$ python -q
>>> import numpy as np
>>> np.set_printoptions(suppress=True, linewidth=140)
>>> X = np.loadtxt("test6.csv", delimiter=",")
>>> print(X)
[[-2.  1.  1.  1.]
 [ 1. -2.  1.  1.]
 [ 1.  1. -2.  1.]
 [ 1.  1.  1. -2.]]
>>> # equal to its transpose
>>> M2 = np.array([[1, 3], [-2, 3]])
>>> basis = np.kron(M2, X)
>>> basis
array([[-2.,  1.,  1.,  1., -6.,  3.,  3.,  3.],
       [ 1., -2.,  1.,  1.,  3., -6.,  3.,  3.],
       [ 1.,  1., -2.,  1.,  3.,  3., -6.,  3.],
       [ 1.,  1.,  1., -2.,  3.,  3.,  3., -6.],
       [ 4., -2., -2., -2., -6.,  3.,  3.,  3.],
       [-2.,  4., -2., -2.,  3., -6.,  3.,  3.],
       [-2., -2.,  4., -2.,  3.,  3., -6.,  3.],
       [-2., -2., -2.,  4.,  3.,  3.,  3., -6.]])
>>> round(float(np.linalg.norm(basis, 2)), 3), np.round(np.linalg.norm(M2, 2) * np.linalg.norm(X, 2), 3)
(12.959, np.float64(12.959))
>>> np.linalg.matrix_rank(basis)
np.int64(8)
>>> ev, evecs = np.linalg.eigh(X)
>>> ev.round(3)
array([-3., -3., -3.,  1.])
>>> np.abs(evecs[:, -1]).round(6).argmax()
np.int64(0)
>>> print(np.round(evecs @ np.diag(ev) @ evecs.T, 3))
[[-2.  1.  1.  1.]
 [ 1. -2.  1.  1.]
 [ 1.  1. -2.  1.]
 [ 1.  1.  1. -2.]]
>>> np.round(np.abs(evecs[:, -1]), 3)
array([0.5, 0.5, 0.5, 0.5])
>>> np.round(np.linalg.eigvalsh(X @ X), 3)
array([1., 9., 9., 9.])
>>> (ev > 1e-8).sum(), (ev < -1e-8).sum()
(np.int64(1), np.int64(3))
>>> m1 = np.load("run1.npy")
>>> m1
array([[ 0,  3,  0,  0],
       [ 0,  0,  0,  0],
       [-3,  0,  0,  1],
       [ 1,  0, -4,  0],
       [ 0,  0,  0,  2],
       [ 0,  0,  0,  0],
       [ 0,  0, -1,  0],
       [ 0,  0,  0,  0]])
>>> np.round(np.linalg.svd(m1, compute_uv=False), 3)
array([4.351, 3.117, 3.   , 1.832])
>>> m1[8]
Traceback (most recent call last):
  File "<python-input-20>", line 1, in <module>
    m1[8]
    ~~^^^
IndexError: index 8 is out of bounds for axis 0 with size 8
>>> np.diff(m1, axis=0)
array([[ 0, -3,  0,  0],
       [-3,  0,  0,  1],
       [ 4,  0, -4, -1],
       [-1,  0,  4,  2],
       [ 0,  0,  0, -2],
       [ 0,  0, -1,  0],
       [ 0,  0,  1,  0]])
>>> print(np.linalg.matrix_rank(m1))
4
>>> np.linalg.rank(m1)
Traceback (most recent call last):
  File "<python-input-23>", line 1, in <module>
    np.linalg.rank(m1)
    ^^^^^^^^^^^^^^
AttributeError: module 'numpy.linalg' has no attribute 'rank'
>>> print(np.round(np.linalg.norm(m1), 3))
6.403
>>> m1 - m1[0]
array([[ 0,  0,  0,  0],
       [ 0, -3,  0,  0],
       [-3, -3,  0,  1],
       [ 1, -3, -4,  0],
       [ 0, -3,  0,  2],
       [ 0, -3,  0,  0],
       [ 0, -3, -1,  0],
       [ 0, -3,  0,  0]])
>>> m1.shape
(8, 4)
>>> x0 = np.array([-2, 0, 3, -2])
>>> y = m1 @ x0
>>> print(np.round(np.linalg.lstsq(m1, y)[0], 3) + 0)
[-2.  0.  3. -2.]
>>> np.round(np.linalg.pinv(m1) @ m1, 3) + 0
array([[1., 0., 0., 0.],
       [0., 1., 0., 0.],
       [0., 0., 1., 0.],
       [0., 0., 0., 1.]])
>>> rng = np.random.default_rng(71)
>>> y = y + 0.05 * rng.normal(size=8)
>>> y.round(3)
array([  0.002,   0.026,   3.994, -14.004,  -3.975,   0.026,  -2.983,  -0.071])
>>> c, *_ = np.linalg.lstsq(m1, y)
>>> np.round(np.linalg.norm(y - m1 @ c), 3)
np.float64(0.082)
>>> print([round(float(np.linalg.norm(np.linalg.solve(m1.T @ m1 + lam * np.eye(4), m1.T @ y))), 2) for lam in (0, 1, 10, 100)])
[4.12, 3.7, 2.3, 0.54]
>>> c.round()
array([-2.,  0.,  3., -2.])
>>> left, sv, vt = np.linalg.svd(m1, full_matrices=False)
>>> print(left.shape, sv.shape, vt.shape)
(8, 4) (4,) (4, 4)
>>> print(round(float(np.sqrt((sv ** 2).sum())), 3), round(float(np.linalg.norm(m1)), 3))
6.403 6.403
>>> print(np.round(left.T @ m1 @ vt.T, 3) + 0)
[[4.351 0.    0.    0.   ]
 [0.    3.117 0.    0.   ]
 [0.    0.    3.    0.   ]
 [0.    0.    0.    1.832]]
>>> np.allclose(left * sv @ vt, m1)
True
>>> arr = np.loadtxt("mat.csv", delimiter=",")
>>> arr
array([[  1.516,   0.735,   1.815,   0.904,   1.169],
       [  4.667,   2.196,   5.993,   2.418,   3.396],
       [ -1.124,  -0.539,  -1.648,  -0.471,  -1.015],
       [ -1.174,  -0.296,  -1.402,  -0.57 ,  -0.986],
       [ -3.091,  -1.415,  -3.86 ,  -1.447,  -2.33 ],
       [  2.45 ,   1.173,   2.986,   1.206,   1.634],
       [  4.434,   2.287,   5.689,   2.382,   3.358],
       [ 10.249,   4.936,  12.853,   5.067,   7.677],
       [  5.06 ,   2.749,   6.503,   2.564,   3.976],
       [ -1.955,  -0.844,  -2.395,  -0.923,  -1.468],
       [ -0.891,  -0.295,  -1.088,  -0.316,  -0.561],
       [  5.851,   2.748,   7.303,   2.871,   4.544],
       [ -1.927,  -0.94 ,  -2.26 ,  -1.008,  -1.377],
       [ -4.188,  -2.132,  -5.357,  -2.216,  -3.049],
       [  6.009,   3.002,   7.586,   2.914,   4.614],
       [  1.127,   0.548,   1.322,   0.361,   0.788],
       [  0.643,   0.346,   1.054,   0.328,   0.436],
       [ -2.414,  -1.161,  -3.28 ,  -1.371,  -1.7  ],
       [  0.856,   0.448,   0.768,   0.444,   0.399],
       [  4.263,   2.044,   5.312,   2.111,   3.01 ],
       [-13.043,  -6.68 , -16.18 ,  -6.459,  -9.779],
       [ -3.553,  -1.669,  -4.161,  -1.705,  -2.731],
       [  6.143,   3.083,   7.704,   3.116,   4.719],
       [  1.057,   0.543,   0.987,   0.592,   0.846],
       [  1.076,   0.559,   1.262,   0.671,   0.889],
       [ -0.045,   0.046,   0.026,   0.01 ,   0.092],
       [  1.907,   1.12 ,   2.53 ,   1.045,   1.312],
       [  1.204,   0.598,   1.348,   0.383,   0.917],
       [  1.808,   1.036,   2.062,   0.917,   1.281],
       [  2.983,   1.564,   4.07 ,   1.639,   2.407],
       [  1.565,   0.557,   1.899,   0.728,   1.057]])
>>> left, sv = np.linalg.svd(arr)
Traceback (most recent call last):
  File "<python-input-45>", line 1, in <module>
    left, sv = np.linalg.svd(arr)
    ^^^^^^^^
ValueError: too many values to unpack (expected 2)
>>> left, sv, vt = np.linalg.svd(arr, full_matrices=False)
>>> np.abs(left[:, 0]).round(6).argmax()
np.int64(20)
>>> print(np.allclose(left * sv @ vt, arr))
True
>>> left.shape, sv.shape, vt.shape
((31, 5), (5,), (5, 5))
>>> print(sv.round(3))
[44.998  0.678  0.649  0.499  0.44 ]
>>> r0 = np.array([3, -1])
>>> np.round(np.cross(arr[2, :3], arr[1, :3]), 3)
array([ 0.389, -0.955,  0.047])
>>> np.round(np.correlate(arr[2], arr[1], "full"), 3)
array([ -3.817,  -4.548, -13.636, -11.283, -20.892, -11.411, -14.808,  -4.427,  -4.737])
>>> A = np.load("m.npy")
>>> A
array([[ 0,  0,  0,  0],
       [-1, -2,  1, -2],
       [-2, -4,  2, -4],
       [-3, -6,  3, -6],
       [ 0,  0,  0,  0]])
>>> # column 3 repeats column 1
>>> left, sv, vt = np.linalg.svd(A)
>>> np.argmax(sv[:-1] / (sv[1:] + 1e-6)) + 1
np.int64(1)
>>> M2 = left[:, :1] @ np.diag(sv[:1]) @ vt[:1]
>>> np.round(np.abs(A - M2).max(), 3)
np.float64(0.0)
>>> np.round(np.linalg.norm(A - M2, 2), 3), np.round(sv[1], 3)
(np.float64(0.0), np.float64(0.0))
>>> np.round(np.linalg.norm(A - M2) / np.linalg.norm(A), 3)
np.float64(0.0)
>>> M2 = np.array([[3, 2], [2, 1], [0, 0], [0, 0]])
>>> np.einsum("ij->j", A)
array([ -6, -12,   6, -12])
>>> np.vstack([A, M2.T]).shape
(7, 4)
>>> M2.T @ A.T
array([[  0,  -7, -14, -21,   0],
       [  0,  -4,  -8, -12,   0]])
>>> print(np.linalg.matrix_rank(np.vstack([A, M2.T])))
3
>>> A @ M2
array([[  0,   0],
       [ -7,  -4],
       [-14,  -8],
       [-21, -12],
       [  0,   0]])
>>> round(float(np.linalg.norm(A, 2) / np.linalg.norm(A)), 3)
1.0
>>> print(np.argsort(-np.linalg.norm(A, axis=0).round(6), kind="stable")[:3])
[1 3 0]
>>> np.linalg.matrix_rank(A, rtol=0.1)
np.int64(1)
>>> np.linalg.cond(A) > 100
np.True_
>>> left, sv, vt = np.linalg.svd(A)
>>> evecs = vt[:(sv > 1e-8).sum()]
>>> x0 = A[0] + 2 * A[2] + rng.integers(2) * np.eye(4)[3]
>>> print(x0)
[-4. -8.  4. -8.]
>>> np.round(evecs.T @ evecs, 3)
array([[ 0.1,  0.2, -0.1,  0.2],
       [ 0.2,  0.4, -0.2,  0.4],
       [-0.1, -0.2,  0.1, -0.2],
       [ 0.2,  0.4, -0.2,  0.4]])
>>> np.linalg.matrix_rank(np.vstack([A, x0]))
np.int64(1)
>>> M2 = np.array([[1, 5], [3, 5], [4, -3]])
>>> F = np.kron(np.eye(3, dtype=int), M2)
>>> F
array([[ 1,  5,  0,  0,  0,  0],
       [ 3,  5,  0,  0,  0,  0],
       [ 4, -3,  0,  0,  0,  0],
       [ 0,  0,  1,  5,  0,  0],
       [ 0,  0,  3,  5,  0,  0],
       [ 0,  0,  4, -3,  0,  0],
       [ 0,  0,  0,  0,  1,  5],
       [ 0,  0,  0,  0,  3,  5],
       [ 0,  0,  0,  0,  4, -3]])
>>> C2 = F.T @ F
>>> np.round(np.linalg.eigvalsh(C2)[::-1], 3)
array([60.837, 60.837, 60.837, 24.163, 24.163, 24.163])
>>> C2
array([[26,  8,  0,  0,  0,  0],
       [ 8, 59,  0,  0,  0,  0],
       [ 0,  0, 26,  8,  0,  0],
       [ 0,  0,  8, 59,  0,  0],
       [ 0,  0,  0,  0, 26,  8],
       [ 0,  0,  0,  0,  8, 59]])
>>> np.linalg.matrix_rank(C2)
np.int64(6)
>>> print(np.round(np.linalg.svd(F, compute_uv=False) ** 2, 3))
[60.837 60.837 60.837 24.163 24.163 24.163]
>>> np.allclose(C2, C2.T)
True
>>> np.trace(C2), (F ** 2).sum()
(np.int64(255), np.int64(255))
